$ ipython --no-banner

In [1]: import numpy as np

In [2]: np.set_printoptions(suppress=True, linewidth=160)

In [3]: mat = np.load("a.npy")

In [4]: mat
Out[4]: 
array([[ 0.12, -0.11, 10.2 ],
       [-0.35,  0.15, -9.65],
       [ 0.51, -0.04, -4.62],
       [ 0.38,  0.28,  0.05]])

In [5]: A2 = mat / np.sqrt((mat ** 2).mean(axis=1, keepdims=True))

In [6]: np.round(np.linalg.norm(A2, axis=1), 2)
Out[6]: array([1.73, 1.73, 1.73, 1.73])

In [7]: np.round(mat - mat.mean(axis=1, keepdims=True), 2)
Out[7]: 
array([[-3.28, -3.51,  6.8 ],
       [ 2.93,  3.43, -6.37],
       [ 1.89,  1.34, -3.24],
       [ 0.14,  0.04, -0.19]])

In [8]: A2[1].round(2)
Out[8]: array([-0.06,  0.03, -1.73])

In [9]: U, s, Vh = np.linalg.svd(mat)

In [10]: np.argmax(s[:-1] / (s[1:] + 1e-6)) + 1
Out[10]: np.int64(1)

In [11]: s.round(2)
Out[11]: array([14.78,  0.72,  0.29])

In [12]: A2 = U[:, :1] @ np.diag(s[:1]) @ Vh[:1]

In [13]: A2.round(2) + 0
Out[13]: 
array([[ 0.11, -0.11, 10.2 ],
       [-0.1 ,  0.1 , -9.65],
       [-0.05,  0.05, -4.61],
       [ 0.  ,  0.  ,  0.05]])

In [14]: round(float(np.linalg.norm(mat - A2) / np.linalg.norm(mat)), 2)
Out[14]: 0.05

In [15]: np.round(np.abs(mat - A2).max(), 2)
Out[15]: np.float64(0.56)

In [16]: np.linalg.matrix_rank(A2)
Out[16]: np.int64(1)

In [17]: round(np.linalg.norm(mat - A2, 2), 2), round(float(s[1]), 2)
Out[17]: (np.float64(0.72), 0.72)

In [18]: Q, evecs = np.linalg.qr(mat[:, :1])[0], np.linalg.qr(mat[:, 1:])[0]

In [19]: s = np.linalg.svd(Q.T @ evecs, compute_uv=False)

In [20]: np.round(np.degrees(np.arccos(s.clip(0, 1))), 2)
Out[20]: array([73.03])

In [21]: feats = np.load("data.npy")

In [22]: feats
Out[22]: 
array([[6., 5., 0., 5.],
       [5., 6., 0., 5.],
       [0., 0., 6., 0.],
       [5., 5., 0., 6.]])

In [23]: U, s, Vh = np.linalg.svd(feats, full_matrices=False)

In [24]: np.round(U.T @ U, 2) + 0
Out[24]: 
array([[1., 0., 0., 0.],
       [0., 1., 0., 0.],
       [0., 0., 1., 0.],
       [0., 0., 0., 1.]])

In [25]: np.round(Vh @ Vh.T, 2) + 0
Out[25]: 
array([[1., 0., 0., 0.],
       [0., 1., 0., 0.],
       [0., 0., 1., 0.],
       [0., 0., 0., 1.]])

In [26]: s.round(2)
Out[26]: array([16.,  6.,  1.,  1.])

In [27]: np.round(s / s[0], 2)
Out[27]: array([1.  , 0.38, 0.06, 0.06])

In [28]: np.round(U.T @ feats @ Vh.T, 2) + 0
Out[28]: 
array([[16.,  0.,  0.,  0.],
       [ 0.,  6.,  0.,  0.],
       [ 0.,  0.,  1.,  0.],
       [ 0.,  0.,  0.,  1.]])
